>>> import numpy as np
>>> import numpy.linalg as la
>>> np.set_printoptions(suppress=True, linewidth=200)
>>> E = np.load("dump.npy")
>>> E.round(2)
array([[ 1.17,  0.08,  0.38, -0.39,  0.24,  0.27,  0.58, -0.24],
       [ 0.08,  1.85,  0.26,  0.22, -0.12,  0.19, -0.29, -0.15],
       [ 0.38,  0.26,  1.19, -0.27,  0.2 , -0.64,  0.04,  0.46],
       [-0.39,  0.22, -0.27,  1.44,  0.45, -0.27,  0.28,  0.09],
       [ 0.24, -0.12,  0.2 ,  0.45,  1.55,  0.25,  0.11, -0.03],
       [ 0.27,  0.19, -0.64, -0.27,  0.25,  1.47, -0.08,  0.34],
       [ 0.58, -0.29,  0.04,  0.28,  0.11, -0.08,  0.61, -0.14],
       [-0.24, -0.15,  0.46,  0.09, -0.03,  0.34, -0.14,  1.72]])
>>> # rows and columns are dependent
>>> np.round(E.reshape(-1, 2), 2)
array([[ 1.17,  0.08],
       [ 0.38, -0.39],
       [ 0.24,  0.27],
       [ 0.58, -0.24],
       [ 0.08,  1.85],
       [ 0.26,  0.22],
       [-0.12,  0.19],
       [-0.29, -0.15],
       [ 0.38,  0.26],
       [ 1.19, -0.27],
       [ 0.2 , -0.64],
       [ 0.04,  0.46],
       [-0.39,  0.22],
       [-0.27,  1.44],
       [ 0.45, -0.27],
       [ 0.28,  0.09],
       [ 0.24, -0.12],
       [ 0.2 ,  0.45],
       [ 1.55,  0.25],
       [ 0.11, -0.03],
       [ 0.27,  0.19],
       [-0.64, -0.27],
       [ 0.25,  1.47],
       [-0.08,  0.34],
       [ 0.58, -0.29],
       [ 0.04,  0.28],
       [ 0.11, -0.08],
       [ 0.61, -0.14],
       [-0.24, -0.15],
       [ 0.46,  0.09],
       [-0.03,  0.34],
       [-0.14,  1.72]])
>>> T = E.reshape(8, 2, -1)
>>> np.einsum("ihd,jhd->hij", T, T).shape
(2, 8, 8)
>>> np.round(np.swapaxes(T, 1, 2)[3], 2)
array([[-0.39,  0.45],
       [ 0.22, -0.27],
       [-0.27,  0.28],
       [ 1.44,  0.09]])
>>> T[:, 0].round(2)
array([[ 1.17,  0.08,  0.38, -0.39],
       [ 0.08,  1.85,  0.26,  0.22],
       [ 0.38,  0.26,  1.19, -0.27],
       [-0.39,  0.22, -0.27,  1.44],
       [ 0.24, -0.12,  0.2 ,  0.45],
       [ 0.27,  0.19, -0.64, -0.27],
       [ 0.58, -0.29,  0.04,  0.28],
       [-0.24, -0.15,  0.46,  0.09]])
>>> X = np.array([[-0.7, 0.6, -0.1, 1.0, 0.4, -0.5],
...     [2.4, 0.1, 0.9, 2.7, -0.2, 0.0],
...     [1.4, 0.2, 0.1, 1.4, 0.5, 0.2],
...     [1.34, 0.16, -0.18, 1.93, 0.85, 0.45],
...     [-0.7, 0.5, 0.0, -2.2, 1.6, 1.2],
...     [0.8, 1.0, 1.0, 0.1, -0.5, 0.3]])
>>> rng = np.random.default_rng(8463)
>>> idx = rng.permutation(6)
>>> idx
array([4, 1, 0, 3, 5, 2])
>>> M2 = X[idx][:, idx]
>>> np.allclose(M2, X)
False
>>> np.trace(M2)
np.float64(3.33)
>>> F = np.loadtxt("a.csv", delimiter=",")
>>> F
array([[-2.,  0., -3., -3., -3., -3.],
       [ 0., -2.,  0.,  0.,  0.,  0.],
       [-3.,  0., -2., -3., -3., -3.],
       [-3.,  0., -3., -2., -3., -3.],
       [-3.,  0., -3., -3., -2., -3.],
       [-3.,  0., -3., -3., -3., -2.]])
>>> # symmetric, so the eigenvalues are real
>>> f = np.array([2, 2, 3, -1, -1, -2])
>>> M2 = F + np.outer(f, np.eye(6)[5])
>>> round(float(la.det(M2) / la.det(F)), 2), round(float(1 + la.solve(F, f)[5]), 2)
(-1.21, -1.21)
>>> la.matrix_rank(M2 - F)
np.int64(1)
>>> la.matrix_rank(la.inv(M2) - la.inv(F), tol=1e-8)
np.int64(1)
